% python3 -q
>>> import numpy as np
>>> np.set_printoptions(suppress=True, linewidth=140)
>>> E = np.loadtxt("arr.csv", delimiter=",")
>>> E
array([[-3.,  3.,  0.,  0.],
       [-3.,  0.,  0.,  0.],
       [ 0.,  0.,  3.,  2.],
       [ 0.,  0.,  2.,  2.]])
>>> # splits into 2 blocks
>>> np.round(np.sort(np.linalg.eigvals(E).real), 2)
array([-1.5 , -1.5 ,  0.44,  4.56])
>>> np.flatnonzero(np.linalg.matrix_power((E != 0) + (E.T != 0) + np.eye(4), 4)[3])
array([2, 3])
>>> O = E.astype(float).copy()
>>> for j in range(4):
...     O[:, j] -= O[:, :j] @ (O[:, :j].T @ O[:, j])
...     O[:, j] /= np.linalg.norm(O[:, j])
... 
>>> O.round(2)
array([[-0.71,  0.71,  0.  ,  0.  ],
       [-0.71, -0.71,  0.  ,  0.  ],
       [ 0.  ,  0.  ,  0.83, -0.55],
       [ 0.  ,  0.  ,  0.55,  0.83]])
>>> A2 = E / np.linalg.norm(E, axis=1, keepdims=True)
>>> C2 = A2 @ A2.T
>>> (np.abs(C2) > 0.9).astype(int)
array([[1, 0, 0, 0],
       [0, 1, 0, 0],
       [0, 0, 1, 1],
       [0, 0, 1, 1]])
>>> C2[3].round(2)
array([0.  , 0.  , 0.98, 1.  ])
>>> np.round(np.linalg.norm(A2, axis=1), 2)
array([1., 1., 1., 1.])
>>> np.degrees(np.arccos(np.clip(C2[3, 1], -1, 1)))
np.float64(90.0)
>>> F = np.load("mat.npy")
>>> F
array([[ 0,  0,  0,  0,  0,  5,  6,  1,  0,  0,  0,  0],
       [18, 20, 15, 18, 15, 10, 10, 12,  4,  6, 17,  4],
       [ 6,  7,  4,  6,  6,  5,  6,  5,  1,  2,  6,  0],
       [ 0,  0,  0,  0,  5, 10, 10,  7,  0,  0,  0,  0],
       [ 0,  0,  0,  0,  0,  0,  0,  0,  0,  0,  0,  0],
       [ 0,  0,  0,  0,  2,  5,  6,  3,  0,  0,  0,  0],
       [ 0,  0,  0,  0,  0,  0,  0,  0,  0,  0,  0,  0],
       [ 0,  0,  0,  0,  0,  0,  0,  0,  0,  0,  0,  0],
       [10,  8, 11,  2,  0,  0,  0,  0,  0,  6, 13,  4],
       [ 0,  0,  0,  0,  0,  0,  0,  0,  0,  0,  0,  0],
       [15, 18, 11, 18, 18, 15, 14, 16,  4,  4, 13,  2],
       [ 0,  0,  0,  0,  0,  0,  0,  0,  0,  0,  0,  0],
       [13, 15, 10, 14, 13, 10, 10, 11,  3,  4, 12,  2],
       [16, 17, 14, 14, 10,  5,  6,  7,  3,  6, 16,  4],
       [ 0,  0,  0,  0,  0,  0,  2,  0,  0,  0,  0,  0],
       [ 8, 10,  5, 10, 11, 10, 10, 10,  2,  2,  7,  0],
       [ 0,  3,  0,  6, 12, 15, 14, 13,  1,  0,  0,  0],
       [ 8,  5, 10,  0,  0,  0,  0,  0,  0,  6, 12,  4],
       [ 0,  3,  0,  6, 12, 15, 14, 13,  1,  0,  0,  0],
       [ 0,  0,  0,  0,  0,  0,  0,  0,  0,  0,  0,  0],
       [10, 13,  6, 14, 16, 15, 14, 15,  3,  2,  8,  0],
       [ 0,  0,  0,  0,  0,  5,  6,  1,  0,  0,  0,  0],
       [ 2,  1,  2,  0,  0,  0,  0,  0,  0,  2,  4,  0],
       [ 0,  0,  0,  0,  0,  0,  0,  0,  0,  2,  2,  0],
       [ 0,  0,  0,  0,  2,  5,  6,  3,  0,  0,  0,  0],
       [ 0,  0,  0,  0,  3, 10, 10,  6,  0,  0,  0,  0],
       [ 0,  0,  0,  0,  0,  0,  2,  0,  0,  0,  0,  0],
       [ 0,  0,  0,  0,  0,  0,  2,  0,  0,  0,  0,  0],
       [ 0,  0,  0,  0,  2,  5,  6,  3,  0,  0,  0,  0],
       [ 6,  7,  4,  6,  6,  5,  6,  5,  1,  2,  6,  0],
       [ 0,  0,  0,  0,  5, 10, 10,  7,  0,  0,  0,  0],
       [ 0,  0,  0,  0,  0,  0,  0,  0,  0,  0,  0,  0],
       [ 0,  0,  0,  0,  5, 10, 10,  7,  0,  0,  0,  0],
       [ 3,  5,  0,  6,  9, 10, 10,  9,  1,  0,  2,  0],
       [ 1,  2,  0,  2,  4,  5,  6,  4,  0,  0,  1,  0],
       [ 7,  6,  7,  2,  0,  0,  0,  0,  0,  4,  9,  2],
       [ 0,  0,  0,  0,  0,  5,  6,  1,  0,  0,  0,  0],
       [ 0,  0,  0,  0,  0,  0,  0,  0,  0,  0,  0,  0],
       [ 0,  0,  0,  0,  8, 15, 14, 11,  0,  0,  0,  0],
       [ 0,  0,  0,  0,  0,  0,  0,  0,  0,  0,  0,  0]])
>>> # row 6 repeats row 4
>>> np.linalg.matrix_rank(F, rtol=0.1)
np.int64(3)
>>> np.linalg.cond(F) > 100
np.True_
>>> u = np.array([-2, -2, 0, -2, -1]) + 0.5
>>> J = np.eye(5) - 2 * np.outer(u, u) / (u @ u)
>>> J.round(2)
array([[ 0.38, -0.62,  0.21, -0.62, -0.21],
       [-0.62,  0.38,  0.21, -0.62, -0.21],
       [ 0.21,  0.21,  0.93,  0.21,  0.07],
       [-0.62, -0.62,  0.21,  0.38, -0.21],
       [-0.21, -0.21,  0.07, -0.21,  0.93]])
>>> # equal to its transpose
>>> np.round(np.linalg.pinv(J), 2)
array([[ 0.38, -0.62,  0.21, -0.62, -0.21],
       [-0.62,  0.38,  0.21, -0.62, -0.21],
       [ 0.21,  0.21,  0.93,  0.21,  0.07],
       [-0.62, -0.62,  0.21,  0.38, -0.21],
       [-0.21, -0.21,  0.07, -0.21,  0.93]])
>>> np.round(np.linalg.norm(J, axis=0), 2)
array([1., 1., 1., 1., 1.])
>>> evals, evecs = np.linalg.eig(J)
>>> np.round(np.sort(np.linalg.eigvals(J.T)), 2)
array([-1.,  1.,  1.,  1.,  1.])
>>> np.round(np.sort(np.linalg.eigvals(np.linalg.inv(J))), 2)
array([-1.+0.j,  1.+0.j,  1.-0.j,  1.+0.j,  1.+0.j])
>>> np.prod(evals)
np.float64(-1.0)
>>> A2 = np.array([[-4, 3, 0, 5, 2, 5, -2, -3, -3, -2, -5, 5],
...     [-2, -4, 0, 5, 3, -3, -5, 5, -2, 2, -1, -5],
...     [2, -1, -4, -4, 4, -3, 2, -3, -1, 1, -2, 1],
...     [0, 5, -5, 5, 0, 5, -2, -5, 5, -1, 1, -1],
...     [4, 4, 3, 0, -2, -3, 2, 2, -3, 0, 1, 4],
...     [-5, -3, 3, 4, 0, 5, -4, -4, 5, -5, -2, 1],
...     [-5, -3, 1, -2, -2, -2, -1, -2, -3, 5, -4, -1],
...     [0, -4, 2, -2, 1, -4, 3, 2, 5, 0, -2, 2],
...     [-2, -3, 2, -5, -4, -1, 4, 0, 2, 2, -3, -3],
...     [0, 2, -2, 4, -4, -5, -1, 3, -3, 4, 5, -5],
...     [-1, -5, -4, -5, 0, 5, -2, 5, -2, 5, -1, 2],
...     [3, 3, -2, 5, -1, 4, -2, 2, -5, 0, 3, 1]])
>>> X = A2 + A2.T
>>> X
array([[ -8,   1,   2,   5,   6,   0,  -7,  -3,  -5,  -2,  -6,   8],
       [  1,  -8,  -1,  10,   7,  -6,  -8,   1,  -5,   4,  -6,  -2],
       [  2,  -1,  -8,  -9,   7,   0,   3,  -1,   1,  -1,  -6,  -1],
       [  5,  10,  -9,  10,   0,   9,  -4,  -7,   0,   3,  -4,   4],
       [  6,   7,   7,   0,  -4,  -3,   0,   3,  -7,  -4,   1,   3],
       [  0,  -6,   0,   9,  -3,  10,  -6,  -8,   4, -10,   3,   5],
       [ -7,  -8,   3,  -4,   0,  -6,  -2,   1,   1,   4,  -6,  -3],
       [ -3,   1,  -1,  -7,   3,  -8,   1,   4,   5,   3,   3,   4],
       [ -5,  -5,   1,   0,  -7,   4,   1,   5,   4,  -1,  -5,  -8],
       [ -2,   4,  -1,   3,  -4, -10,   4,   3,  -1,   8,  10,  -5],
       [ -6,  -6,  -6,  -4,   1,   3,  -6,   3,  -5,  10,  -2,   5],
       [  8,  -2,  -1,   4,   3,   5,  -3,   4,  -8,  -5,   5,   2]])
>>> # symmetric
>>> round(float(np.linalg.eigvalsh(X).min()), 2)
-27.32
>>> np.all(np.linalg.eigvalsh(X) > 0)
np.False_
